>>> import numpy as np
>>> from numpy import linalg as LA
>>> np.set_printoptions(precision=2, suppress=True, linewidth=100, floatmode="fixed")
>>> def tidy(a):
...     return np.round(a, 2) + 0
... 
>>> X = np.load("sample4.npy")
>>> X
array([[ -3,  -3,  -3,  -3,  -3],
       [ -3,  -6,  -6,  -6,  -6],
       [ -3,  -6,  -9,  -9,  -9],
       [ -3,  -6,  -9, -12, -12],
       [ -3,  -6,  -9, -12, -15]])
>>> x0 = np.array([-6, -8, -8, 3, -9])
>>> y = X @ x0
>>> b, lr = np.zeros(5), 1 / LA.norm(X, 2) ** 2
>>> for i in range(200):
...     b -= lr * X.T @ (X @ b - y)
...     if i % 50 == 0: print(i, round(LA.norm(X @ b - y), 2))
... 
0 27.5
50 16.91
100 12.45
150 10.53
>>> tidy(b)
array([-5.13, -7.29, -6.09, -3.66, -4.96])
>>> evals, evecs = LA.eigh(X)
>>> tidy(LA.eigvalsh(X @ X))
array([   0.66,    1.12,    3.06,   18.89, 1371.27])
>>> tidy(LA.svd(X, compute_uv=False))
array([37.03,  4.35,  1.75,  1.06,  0.81])
>>> tidy(evecs @ np.diag(evals) @ evecs.T)
array([[ -3.00,  -3.00,  -3.00,  -3.00,  -3.00],
       [ -3.00,  -6.00,  -6.00,  -6.00,  -6.00],
       [ -3.00,  -6.00,  -9.00,  -9.00,  -9.00],
       [ -3.00,  -6.00,  -9.00, -12.00, -12.00],
       [ -3.00,  -6.00,  -9.00, -12.00, -15.00]])
>>> np.unique(evals.round(6) + 0, return_counts=True)[1]
array([1, 1, 1, 1, 1])
>>> tidy(LA.eigvalsh(X + 2 * np.eye(5)))
array([-35.03,  -2.35,   0.25,   0.94,   1.19])
>>> evals, evecs = LA.eig(X)
>>> tidy(np.sort(LA.eigvals(LA.inv(X))))
array([-1.23, -0.94, -0.57, -0.23, -0.03])
>>> tidy(np.prod(evals))
np.float64(-243.0)
>>> tidy(np.sort(LA.eigvals(X.T)))
array([-37.03,  -4.35,  -1.75,  -1.06,  -0.81])
>>> tidy(evals)
array([-37.03,  -4.35,  -1.75,  -1.06,  -0.81])
>>> A = np.array([[-1.4, 1.6], [-1.3, 0.1], [-0.9, 1.6], [1.9, -1.1]])
>>> A[:, 0] *= 5
>>> A
array([[-7.00,  1.60],
       [-6.50,  0.10],
       [-4.50,  1.60],
       [ 9.50, -1.10]])
>>> [round(float(x), 2) for x in LA.svd(A, compute_uv=False)[:3]]
[14.36, 1.41]
>>> LA.matrix_rank(A, rtol=0.1)
np.int64(1)
>>> tidy(np.abs(LA.svd(A)[2][-1]))
array([0.15, 0.99])
>>> tidy(LA.norm(A, 2) / LA.norm(A))
np.float64(1.0)
>>> LA.cond(A) > 100
np.False_
>>> round(np.log10(LA.cond(A)))
1
>>> A.ravel(order="F")
array([-7.00, -6.50, -4.50,  9.50,  1.60,  0.10,  1.60, -1.10])
>>> A.reshape(-1, 2)
array([[-7.00,  1.60],
       [-6.50,  0.10],
       [-4.50,  1.60],
       [ 9.50, -1.10]])
>>> T = A.reshape(4, 2, -1)
>>> T.transpose(1, 0, 2)
array([[[-7.00],
        [-6.50],
        [-4.50],
        [ 9.50]],

       [[ 1.60],
        [ 0.10],
        [ 1.60],
        [-1.10]]])
>>> T[:, 0]
array([[-7.00],
       [-6.50],
       [-4.50],
       [ 9.50]])
>>> np.swapaxes(T, 1, 2)[3]
array([[ 9.50, -1.10]])
>>> tidy(np.einsum("ihd,ihd->ih", T, T))
array([[49.00,  2.56],
       [42.25,  0.01],
       [20.25,  2.56],
       [90.25,  1.21]])
>>> A.shape
(4, 2)
>>> m1 = np.loadtxt("block14.csv", delimiter=",")
>>> m1
array([[0.00, 1.00, 1.00],
       [1.00, 0.00, 0.00],
       [1.00, 0.00, 0.00]])
>>> tidy(np.poly(m1))
array([ 1.00,  0.00, -2.00,  0.00])
>>> np.kron(np.eye(2, dtype=int), m1)
array([[0.00, 1.00, 1.00, 0.00, 0.00, 0.00],
       [1.00, 0.00, 0.00, 0.00, 0.00, 0.00],
       [1.00, 0.00, 0.00, 0.00, 0.00, 0.00],
       [0.00, 0.00, 0.00, 0.00, 1.00, 1.00],
       [0.00, 0.00, 0.00, 1.00, 0.00, 0.00],
       [0.00, 0.00, 0.00, 1.00, 0.00, 0.00]])
>>> tidy(LA.eigvals(m1))
array([ 1.41, -1.41,  0.00])
>>> tidy(LA.eigvals(m1).sum().real)
np.float64(0.0)
>>> tidy(LA.det(2 * m1)), tidy(LA.det(m1))
(np.float64(0.0), np.float64(0.0))
>>> tidy(LA.det(m1.T))
np.float64(0.0)
>>> [round(float(x), 2) for x in LA.svd(m1, compute_uv=False)[:3]]
[1.41, 1.41, 0.0]
>>> LA.cond(m1) > 100
np.True_
>>> rank = LA.matrix_rank(m1)
>>> rank
np.int64(2)
>>> N = LA.svd(m1)[2][rank:].T
>>> tidy(N @ N.T)
array([[ 0.00,  0.00,  0.00],
       [ 0.00,  0.50, -0.50],
       [ 0.00, -0.50,  0.50]])
>>> [int(LA.matrix_rank(m1[:, :j + 1])) for j in range(3)]
[1, 2, 2]
>>> np.argwhere(np.triu(m1))
array([[0, 1],
       [0, 2]])
>>> np.trace(m1 @ m1 @ m1) // 6
np.float64(0.0)
>>> m1 @ m1
array([[2.00, 0.00, 0.00],
       [0.00, 1.00, 1.00],
       [0.00, 1.00, 1.00]])
>>> Lm = np.diag(m1.sum(axis=1)) - m1
>>> (LA.eigvalsh(Lm) < 1e-8).sum()
np.int64(1)
>>> tidy(LA.eigvalsh(Lm))
array([0.00, 1.00, 3.00])
>>> tidy(np.trace(LA.pinv(m1) @ m1))
np.float64(2.0)
>>> np.allclose(m1[:-1].T @ LA.lstsq(m1[:-1].T, m1[-1])[0], m1[-1])
True
>>> data = np.load("test9.npy")
>>> data
array([[ 3,  4,  5,  6,  7],
       [ 8,  9, 10, 11, 12],
       [13, 14, 15, 16, 17],
       [18, 19, 20, 21, 22],
       [23, 24, 25, 26, 27],
       [28, 29, 30, 31, 32]])
>>> r0, g = X[1], X[3]
>>> r0 @ r0
np.int64(153)
>>> r0 @ g
np.int64(243)
>>> pr = (r0 @ g) / (r0 @ r0) * r0
>>> tidy(LA.norm(r0 + g) ** 2 + LA.norm(r0 - g) ** 2)
np.float64(1134.0)
>>> np.outer(r0, g)
array([[ 9, 18, 27, 36, 36],
       [18, 36, 54, 72, 72],
       [18, 36, 54, 72, 72],
       [18, 36, 54, 72, 72],
       [18, 36, 54, 72, 72]])
>>> tidy((g - pr) @ r0)
np.float64(0.0)
>>> left, sigma, Vt = LA.svd(data)
>>> np.argmax(sigma[:-1] / (sigma[1:] + 1e-6)) + 1
np.int64(2)
>>> out = left[:, :2] @ np.diag(sigma[:2]) @ Vt[:2]
>>> LA.matrix_rank(data, rtol=0.05)
np.int64(1)
>>> tidy(LA.norm(data - out) / LA.norm(data))
np.float64(0.0)
>>> tidy(out)
array([[ 3.00,  4.00,  5.00,  6.00,  7.00],
       [ 8.00,  9.00, 10.00, 11.00, 12.00],
       [13.00, 14.00, 15.00, 16.00, 17.00],
       [18.00, 19.00, 20.00, 21.00, 22.00],
       [23.00, 24.00, 25.00, 26.00, 27.00],
       [28.00, 29.00, 30.00, 31.00, 32.00]])
>>> LA.matrix_rank(out)
np.int64(2)
>>> arr = np.array([[19.0, 16.0], [16.0, 19.0]])
>>> x0 = np.array([4, 5])
>>> a = np.maximum(arr @ x0, 0)
>>> a
array([156.00, 159.00])
>>> arr.T @ a
array([5508.00, 5517.00])
>>> np.tanh(arr @ x0)
array([1.00, 1.00])
>>> np.maximum(arr @ x0, 0) - np.maximum(-arr @ x0, 0)
array([156.00, 159.00])
>>> evals, evecs = LA.eigh(arr)
>>> x0 = np.array([3, 5])
>>> x0 @ arr @ x0
np.float64(1126.0)
>>> (np.sign(evecs[:, -1].round(6)) == np.sign(evecs[0, -1].round(6))).astype(int)
array([1, 1])
>>> tidy(evecs * np.abs(evals) @ evecs.T)
array([[19.00, 16.00],
       [16.00, 19.00]])
>>> np.abs(arr).sum(axis=1).max(), np.abs(evals).max()
(np.float64(35.0), np.float64(35.0))
